$ python3 -q
>>> import numpy as np
>>> from numpy import linalg as LA
>>> np.set_printoptions(suppress=True, linewidth=200)
>>> E = np.array([[4, 5, 0, 1, 3],
...     [5, 4, 5, 2, 3],
...     [0, 5, 0, 2, 3],
...     [1, 2, 2, 2, 4],
...     [3, 3, 3, 4, 4]])
>>> np.trace(E)
np.int64(14)
>>> np.allclose(E, E.T)
True
>>> np.round(np.sort(np.abs(LA.eigvals(E))), 2)
array([ 1.23,  1.64,  3.62,  4.74, 14.7 ])
>>> A = np.load("data.npy")
>>> A.round(2)
array([[-0.29,  0.24,  0.78],
       [-0.08, -0.65,  0.32],
       [-0.58, -0.06, -0.53],
       [ 0.66, -0.37, -0.06],
       [-0.37, -0.61,  0.05]])
>>> # keeps lengths
>>> q, r_ = LA.qr(A)
>>> r_.round(2) + 0
array([[1., 0., 0.],
       [0., 1., 0.],
       [0., 0., 1.]])
>>> q.shape, r_.shape
((5, 3), (3, 3))
>>> np.round(q @ r_, 2)
array([[-0.29,  0.24,  0.78],
       [-0.08, -0.65,  0.32],
       [-0.58, -0.06, -0.53],
       [ 0.66, -0.37, -0.06],
       [-0.37, -0.61,  0.05]])
>>> q.round(2)
array([[-0.29,  0.24,  0.78],
       [-0.08, -0.65,  0.32],
       [-0.58, -0.06, -0.53],
       [ 0.66, -0.37, -0.06],
       [-0.37, -0.61,  0.05]])
>>> rng = np.random.default_rng(77808)
>>> lab = rng.permutation(3)
>>> Y = q[:, lab] * rng.choice([-1, 1], 3)
>>> Y.round(2)
array([[ 0.29, -0.78, -0.24],
       [ 0.08, -0.32,  0.65],
       [ 0.58,  0.53,  0.06],
       [-0.66,  0.06,  0.37],
       [ 0.37, -0.05,  0.61]])
>>> Uu, _, VT = LA.svd(q.T @ Y)
>>> np.round(Uu @ VT, 2) + 0
array([[-1.,  0.,  0.],
       [ 0.,  0., -1.],
       [ 0., -1.,  0.]])
>>> lab
array([0, 2, 1])
>>> np.round(LA.lstsq(q, Y)[0], 2) + 0
array([[-1.,  0.,  0.],
       [ 0.,  0., -1.],
       [ 0., -1.,  0.]])
